$ python3 -q
>>> import numpy as np
>>> import numpy.linalg as la
>>> np.set_printoptions(suppress=True, linewidth=120)
>>> data = np.array([[1, -2, 4, -8], [1, -1, 1, -1], [1, 0, 0, 0]])
>>> # row 0 dominates
>>> G = data.T @ data
>>> np.diag(G)
array([ 3,  5, 17, 65])
>>> print(la.matrix_rank(G))
3
>>> np.round(la.eigvalsh(G)[::-1], 1) + 0
array([87.7,  2. ,  0.3,  0. ])
>>> (data @ data.T).shape
(3, 3)
>>> G
array([[  3,  -3,   5,  -9],
       [ -3,   5,  -9,  17],
       [  5,  -9,  17, -33],
       [ -9,  17, -33,  65]])
>>> np.round(la.svd(data, compute_uv=False) ** 2, 1)
array([87.7,  2. ,  0.3])
>>> np.trace(G), (data ** 2).sum()
(np.int64(90), np.int64(90))
>>> x = np.array([2, -3, 0, -4])
>>> h1 = np.maximum(data @ x, 0)
>>> data.T @ h1
array([  51,  -89,  169, -329])
>>> print(np.flatnonzero(h1 > 1e-9))
[0 1 2]
>>> np.maximum(data @ (3 * x), 0)
array([120,  27,   6])
>>> Uu, sig, vt = la.svd(data, full_matrices=False)
>>> (sig > 1e-8).sum()
np.int64(3)
>>> print(np.round(np.abs(vt[0]), 1))
[0.1 0.2 0.4 0.9]
>>> np.round(Uu.T @ data @ vt.T, 1) + 0
array([[9.4, 0. , 0. ],
       [0. , 1.4, 0. ],
       [0. , 0. , 0.6]])
>>> print(Uu.shape, sig.shape, vt.shape)
(3, 3) (3,) (3, 4)
>>> np.allclose(Uu * sig @ vt, data)
True
>>> np.round(sig / sig[0], 1)
array([1. , 0.1, 0.1])
>>> other = data[0, 0] * data[1:] - np.outer(data[1:, 0], data[0])
>>> other
array([[ 0,  1, -3,  7],
       [ 0,  2, -4,  8]])
>>> la.matrix_rank(other), la.matrix_rank(data)
(np.int64(2), np.int64(3))
>>> print(data[:, 0] / data[0, 0])
[1. 1. 1.]
>>> print(np.flatnonzero(~other.round(6).any(axis=1)))
[]
>>> blk = np.stack([data, -2 * data, data[::-1]])
>>> (blk @ data.T).shape
(3, 3, 3)
>>> A = np.load("dump.npy")
>>> print(A)
[[ 5 -2 -1]
 [ 0  0  0]
 [ 0  0  0]
 [ 0  0  0]
 [ 0  2  0]]
>>> data.reshape(3, 5)
Traceback (most recent call last):
  File "<python-input-34>", line 1, in <module>
    data.reshape(3, 5)
    ~~~~~~~~~~~~^^^^^^
ValueError: cannot reshape array of size 12 into shape (3,5)
>>> data.reshape(2, -1)
array([[ 1, -2,  4, -8,  1, -1],
       [ 1, -1,  1,  0,  0,  0]])
>>> print(data.reshape(-1, 2))
[[ 1 -2]
 [ 4 -8]
 [ 1 -1]
 [ 1 -1]
 [ 1  0]
 [ 0  0]]
>>> data.ravel(order="F")
array([ 1,  1,  1, -2, -1,  0,  4,  1,  0, -8, -1,  0])
>>> blk = data.reshape(3, 2, -1)
>>> np.swapaxes(blk, 1, 2)[0]
array([[ 1,  4],
       [-2, -8]])
>>> blk.shape
(3, 2, 2)
>>> print(blk.transpose(1, 0, 2))
[[[ 1 -2]
  [ 1 -1]
  [ 1  0]]

 [[ 4 -8]
  [ 1 -1]
  [ 0  0]]]
>>> blk[:, 0]
array([[ 1, -2],
       [ 1, -1],
       [ 1,  0]])
>>> Uu, sig, vt = la.svd(A)
>>> print(np.argmax(sig[:-1] / (sig[1:] + 1e-6)) + 1)
2
>>> print(sig.round(1))
[5.5 1.8 0. ]
>>> other = Uu[:, :2] @ np.diag(sig[:2]) @ vt[:2]
>>> np.round(la.norm(A - other) / la.norm(A), 1)
np.float64(0.0)
